In [1]: import numpy as np

In [2]: import numpy.linalg as la

In [3]: np.set_printoptions(precision=2, suppress=True, linewidth=140)

In [4]: F = np.load("block1.npy")

In [5]: F
Out[5]: 
array([[-1,  0,  3,  3, -1],
       [ 1, -2, -3,  3, -1],
       [-1,  0,  3,  3, -1],
       [ 0,  0,  0,  0,  0],
       [ 0,  1,  4,  6,  0],
       [ 1, -2, -3,  3, -1],
       [ 1, -2, -3,  3, -1],
       [ 1, -2, -3,  3, -1],
       [-3, -2,  4, -1,  0],
       [-1, -1,  2, -1,  2],
       [ 2, -1, -2,  6,  0],
       [-1, -1, -1,  8,  0],
       [ 0,  0,  0,  0,  0],
       [ 0, -2,  3, -3,  0],
       [-2, -2,  1, -4,  1],
       [ 0,  0,  0,  0,  0],
       [ 0,  1,  4,  6,  0],
       [ 0,  0,  0,  0,  0],
       [-1, -2, -5,  2,  0],
       [ 1, -2, -3,  3, -1]])

In [6]: G = np.cov(F, rowvar=False)

In [7]: G.shape
Out[7]: (5, 5)

In [8]: np.polyfit(F[:, 4], F[:, 1], 1)
Out[8]: array([ 0.2 , -0.91])

In [9]: np.corrcoef(F.T)
Out[9]: 
array([[ 1.  , -0.03, -0.54,  0.41, -0.44],
       [-0.03,  1.  ,  0.57,  0.29,  0.14],
       [-0.54,  0.57,  1.  , -0.18,  0.34],
       [ 0.41,  0.29, -0.18,  1.  , -0.42],
       [-0.44,  0.14,  0.34, -0.42,  1.  ]])

In [10]: np.round(np.corrcoef(F[:, 4], F[:, 1])[0, 1], 2)
Out[10]: np.float64(0.14)

In [11]: np.median(F, axis=0)
Out[11]: array([ 0., -1.,  0.,  3.,  0.])

In [12]: la.eigvalsh(G)[::-1]
Out[12]: array([11.43,  7.89,  0.92,  0.56,  0.33])

In [13]: D = la.norm(F[:, None] - F[None], axis=-1)

In [14]: D[13].round(6).argsort(kind="stable")[:4]
Out[14]: array([13, 14,  9,  8])

In [15]: D[13]
Out[15]: 
array([ 6.48,  8.6 ,  6.48,  4.69,  9.54,  8.6 ,  8.6 ,  8.6 ,  3.74,  3.32, 10.54, 11.79,  4.69,  0.  ,  3.16,  4.69,  9.54,  4.69,  9.49,
        8.6 ])

In [16]: la.norm(F - F.mean(axis=0), axis=1)
Out[16]: array([3.46, 3.66, 3.46, 2.23, 5.96, 3.66, 3.66, 3.66, 5.82, 4.29, 4.99, 6.15, 2.23, 5.9 , 6.55, 2.23, 5.96, 2.23, 5.23, 3.66])

In [17]: (D + 1e9 * np.eye(20)).round(6).argmin(axis=1)
Out[17]: array([ 2,  5,  0, 12, 16,  1,  1,  1,  9,  3,  1, 10,  3, 14, 13,  3,  4,  3,  1,  1])

In [18]: Xc = F - F.mean(axis=0)

In [19]: left, sigma, Vh = la.svd(Xc, full_matrices=False)

In [20]: sigma
Out[20]: array([14.74, 12.25,  4.19,  3.25,  2.51])

In [21]: round(float((sigma ** 2).sum() ** 2 / (sigma ** 4).sum()), 2)
Out[21]: 2.3

In [22]: sigma ** 2 / (sigma ** 2).sum()
Out[22]: array([0.54, 0.37, 0.04, 0.03, 0.02])

In [23]: np.abs(left[:, 0]).argmax()
Out[23]: np.int64(14)

In [24]: la.matrix_rank(Xc)
Out[24]: np.int64(5)

In [25]: Xc = F - F.mean(axis=0)

In [26]: evecs = la.svd(Xc)[2][:2]

In [27]: A2 = Xc - Xc @ evecs.T @ evecs

In [28]: A2.std(axis=0)
Out[28]: array([0.85, 0.71, 0.23, 0.19, 0.64])

In [29]: np.round(np.cov(Xc @ evecs.T, rowvar=False), 2) + 0
Out[29]: 
array([[11.43,  0.  ],
       [ 0.  ,  7.89]])

In [30]: np.diag(evecs.T @ evecs)
Out[30]: array([0.06, 0.08, 0.89, 0.95, 0.01])

In [31]: la.norm(A2, axis=1).round(6).argmax()
Out[31]: np.int64(8)

In [32]: A2 = np.c_[F[:, :4] @ np.array([[0, 1, 1, 1], [2, 0, 2, -2], [-3, -3, 3, -3], [-1, 1, -3, 3]]), np.array([3, 0, 0, 0, 1, 0, 3, 0, 0, 1, 2, 1, 3, 0, 3, 0, 1, 2, 0, 2])]

In [33]: A2
Out[33]: 
array([[-12,  -7,  -1,  -1,   3],
       [  2,  13, -21,  23,   0],
       [-12,  -7,  -1,  -1,   0],
       [  0,   0,   0,   0,   0],
       [-16,  -6,  -4,   4,   1],
       [  2,  13, -21,  23,   0],
       [  2,  13, -21,  23,   3],
       [  2,  13, -21,  23,   0],
       [-15, -16,   8, -14,   0],
       [ -7,  -8,   6,  -8,   1],
       [ -2,  14, -24,  28,   2],
       [ -7,  10, -30,  28,   1],
       [  0,   0,   0,   0,   3],
       [-10, -12,  14, -14,   0],
       [ -3,  -9,   9, -13,   3],
       [  0,   0,   0,   0,   0],
       [-16,  -6,  -4,   4,   1],
       [  0,   0,   0,   0,   2],
       [  9,  16, -26,  24,   0],
       [  2,  13, -21,  23,   2]])

In [34]: la.matrix_rank(A2)
Out[34]: np.int64(4)

In [35]: la.matrix_rank(np.c_[F, A2])
Out[35]: np.int64(6)

In [36]: la.norm(la.qr(F)[0].T @ A2, axis=0) ** 2 / ((A2 ** 2).sum(axis=0) + 1e-12)
Out[36]: array([1. , 1. , 1. , 1. , 0.3])

In [37]: arr = np.load("a.npy")

In [38]: arr
Out[38]: 
array([[ 1., -2.,  1.,  1.,  2.],
       [ 1., -1.,  3.,  1.,  0.],
       [ 3.,  3., -1.,  3.,  3.],
       [ 0.,  0.,  0., -1.,  0.],
       [ 0.,  0.,  0., -2.,  1.]])

In [39]: round(float(np.abs(la.eigvals(arr)).max()), 2)
Out[39]: 4.52

In [40]: np.sort(np.abs(la.eigvals(arr)))
Out[40]: array([1.  , 1.  , 2.21, 2.21, 4.52])

In [41]: np.trace(arr)
Out[41]: np.float64(-1.0)

In [42]: np.allclose(arr, arr.T)
Out[42]: False

In [43]: (arr + arr.T) / 2
Out[43]: 
array([[ 1. , -0.5,  2. ,  0.5,  1. ],
       [-0.5, -1. ,  3. ,  0.5,  0. ],
       [ 2. ,  3. , -1. ,  1.5,  1.5],
       [ 0.5,  0.5,  1.5, -1. , -1. ],
       [ 1. ,  0. ,  1.5, -1. ,  1. ]])

In [44]: la.matrix_power(arr, 2)
Out[44]: 
array([[  2.,   3.,  -6.,  -3.,   7.],
       [  9.,   8.,  -5.,   8.,  11.],
       [  3., -12.,  13.,  -6.,   6.],
       [  0.,   0.,   0.,   1.,   0.],
       [  0.,   0.,   0.,   0.,   1.]])

In [45]: rng = np.random.default_rng(196)

In [46]: idx = rng.permutation(5)

In [47]: idx
Out[47]: array([1, 0, 4, 2, 3])

In [48]: A2 = arr[idx][:, idx]

In [49]: A2
Out[49]: 
array([[-1.,  1.,  0.,  3.,  1.],
       [-2.,  1.,  2.,  1.,  1.],
       [ 0.,  0.,  1.,  0., -2.],
       [ 3.,  3.,  3., -1.,  3.],
       [ 0.,  0.,  0.,  0., -1.]])

In [50]: np.diag(A2)
Out[50]: array([-1.,  1.,  1., -1., -1.])

In [51]: vec = np.array([3, 3, 1, 1, 0])

In [52]: y = arr @ vec

In [53]: y
Out[53]: array([-1.,  4., 20., -1., -2.])

In [54]: np.round(la.solve(arr, arr[:, 1]), 2) + 0
Out[54]: array([0., 1., 0., 0., 0.])

In [55]: O = arr.astype(float).copy()

In [56]: for j in range(5):
    ...:     O[:, j] -= O[:, :j] @ (O[:, :j].T @ O[:, j])
    ...:     O[:, j] /= la.norm(O[:, j])
    ...: 

In [57]: O.round(2) + 0
Out[57]: 
array([[ 0.3 , -0.78, -0.55,  0.  ,  0.  ],
       [ 0.3 , -0.47,  0.83,  0.  ,  0.  ],
       [ 0.9 ,  0.42, -0.09,  0.  ,  0.  ],
       [ 0.  ,  0.  ,  0.  , -0.45, -0.89],
       [ 0.  ,  0.  ,  0.  , -0.89,  0.45]])

In [58]: E = np.loadtxt("mat.csv", delimiter=",")

In [59]: E
Out[59]: 
array([[-0.52, -0.73, -0.14,  0.1 ,  0.42, -0.02],
       [ 0.55, -0.4 , -0.35,  0.37, -0.19,  0.48],
       [-0.04, -0.3 , -0.41, -0.52, -0.6 , -0.34],
       [ 0.07, -0.24,  0.49, -0.62,  0.01,  0.56],
       [-0.63,  0.15,  0.04,  0.28, -0.56,  0.44],
       [-0.15,  0.38, -0.67, -0.33,  0.35,  0.39]])

In [60]: vec = np.array([-2, -1, 0, -1, 1, 0])

In [61]: np.abs(la.eigvals(E))
Out[61]: array([1., 1., 1., 1., 1., 1.])

In [62]: [p for p in range(1, 25) if np.allclose(la.matrix_power(E, p), np.eye(6))]
Out[62]: []

In [63]: round(float(la.det(E)), 2)
Out[63]: -1.0

In [64]: vec = np.array([6, -7, 2, -1, -3, 2])

In [65]: y = E @ vec

In [66]: y
Out[66]: array([ 0.31,  6.57,  2.7 ,  4.8 , -2.46, -4.84])

In [67]: np.round(la.solve(E, y + E[:, 3]), 2) + 0
Out[67]: array([ 6., -7.,  2.,  0., -3.,  2.])

In [68]: la.solve(E, y)
Out[68]: array([ 6., -7.,  2., -1., -3.,  2.])

In [69]: A = np.load("test5.npy")

In [70]: A
Out[70]: 
array([[-1., -1.,  1.,  5.,  0., -1.,  4.],
       [-1., -1., -1., -5.,  0.,  1., -4.],
       [ 1., -1., -1.,  5.,  0., -1.,  4.],
       [ 5., -5.,  5., 23.,  0., -5., 20.],
       [ 0.,  0.,  0.,  0., -2.,  0.,  0.],
       [-1.,  1., -1., -5.,  0., -1., -4.],
       [ 4., -4.,  4., 20.,  0., -4., 14.]])

In [71]: u = np.array([2, 2])

In [72]: np.polyval(u, A[0])
Out[72]: array([ 0.,  0.,  4., 12.,  2.,  0., 10.])

In [73]: W0 = np.load("dump.npy")

In [74]: W0
Out[74]: 
array([[ 0.1 , -1.53,  4.05,  2.5 ],
       [-4.31, -1.7 ,  1.67,  0.83],
       [ 4.7 ,  0.69,  1.21,  0.96],
       [-0.62,  1.4 , -4.04, -2.52],
       [-2.38, -1.9 ,  3.42,  2.  ],
       [-3.16,  0.46, -3.21, -2.12],
       [ 4.81,  1.33, -0.38, -0.01],
       [ 0.19,  1.6 , -4.04, -2.47],
       [ 4.01,  1.8 , -2.11, -1.11],
       [-1.74,  1.05, -3.85, -2.45],
       [-3.78,  0.11, -2.71, -1.84],
       [-4.79, -0.83, -0.9 , -0.77],
       [ 1.46, -1.15,  3.92,  2.48],
       [ 3.6 ,  1.87, -2.56, -1.41],
       [-0.94, -1.74,  3.93,  2.38],
       [ 4.57,  1.58, -1.18, -0.52],
       [-4.21, -1.74,  1.84,  0.94],
       [ 3.66,  1.86, -2.5 , -1.37],
       [ 0.21,  1.6 , -4.03, -2.47],
       [ 1.15, -1.25,  3.98,  2.5 ],
       [-4.68, -0.66, -1.29, -1.01],
       [ 4.71,  0.7 ,  1.2 ,  0.95]])

In [75]: Xc = W0 - W0.mean(axis=0)

In [76]: evecs = la.svd(Xc)[2][:2]

In [77]: A2 = Xc - Xc @ evecs.T @ evecs

In [78]: la.norm(A2, axis=1).round(6).argmax()
Out[78]: np.int64(0)

In [79]: np.round(np.cov(Xc @ evecs.T, rowvar=False), 2) + 0
Out[79]: 
array([[13.74,  0.  ],
       [ 0.  , 12.24]])

In [80]: rk = la.matrix_rank(W0)

In [81]: rk
Out[81]: np.int64(2)

In [82]: ns = la.svd(W0)[2][rk:].T

In [83]: la.matrix_rank(W0.T @ W0), la.matrix_rank(W0 @ W0.T)
Out[83]: (np.int64(2), np.int64(2))

In [84]: [int(la.matrix_rank(np.delete(W0, i, axis=0))) for i in range(22)]
Out[84]: [2, 2, 2, 2, 2, 2, 2, 2, 2, 2, 2, 2, 2, 2, 2, 2, 2, 2, 2, 2, 2, 2]

In [85]: np.allclose(W0 @ ns, 0)
Out[85]: True

In [86]: ns.shape
Out[86]: (4, 2)

In [87]: ns @ ns.T
Out[87]: 
array([[ 0.06, -0.22, -0.04, -0.07],
       [-0.22,  0.85,  0.24,  0.14],
       [-0.04,  0.24,  0.34, -0.41],
       [-0.07,  0.14, -0.41,  0.75]])

In [88]: left, sigma, Vh = la.svd(W0)

In [89]: evecs = Vh[:(sigma > 1e-8).sum()]

In [90]: vec = W0[6] + -3 * W0[9] + rng.integers(2) * np.eye(4)[1]

In [91]: vec
Out[91]: array([10.04, -1.83, 11.18,  7.34])

In [92]: np.diag(evecs.T @ evecs)
Out[92]: array([0.94, 0.15, 0.66, 0.25])

In [93]: evecs.T @ evecs
Out[93]: 
array([[ 0.94,  0.22,  0.04,  0.07],
       [ 0.22,  0.15, -0.24, -0.14],
       [ 0.04, -0.24,  0.66,  0.41],
       [ 0.07, -0.14,  0.41,  0.25]])

In [94]: M = np.array([[0, 0, 0, 0, 0, 0],
    ...:     [6, 0, 3, -3, 3, 3],
    ...:     [4, 0, 2, -2, 2, 2],
    ...:     [6, 0, 3, -3, 3, 3],
    ...:     [2, 0, 1, -1, 1, 1],
    ...:     [4, 0, 2, -2, 2, 2]])

In [95]: idx = rng.permutation(6)

In [96]: idx
Out[96]: array([1, 4, 0, 5, 2, 3])

In [97]: A2 = M[idx][:, idx]

In [98]: np.allclose(A2, M)
Out[98]: False

In [99]: np.round(la.det(A2), 2), np.round(la.det(M[idx]), 2)
Out[99]: (np.float64(0.0), np.float64(0.0))

In [100]: np.trace(A2)
Out[100]: np.int64(2)

In [101]: rk = la.matrix_rank(M)

In [102]: rk
Out[102]: np.int64(1)

In [103]: ns = la.svd(M)[2][rk:].T

In [104]: [int(la.matrix_rank(M[:, :j + 1])) for j in range(6)]
Out[104]: [1, 1, 1, 1, 1, 1]

In [105]: ns.shape
Out[105]: (6, 5)

In [106]: la.matrix_rank(M.T @ M), la.matrix_rank(M @ M.T)
Out[106]: (np.int64(1), np.int64(1))

In [107]: [int(la.matrix_rank(np.delete(M, i, axis=0))) for i in range(6)]
Out[107]: [1, 1, 1, 1, 1, 1]
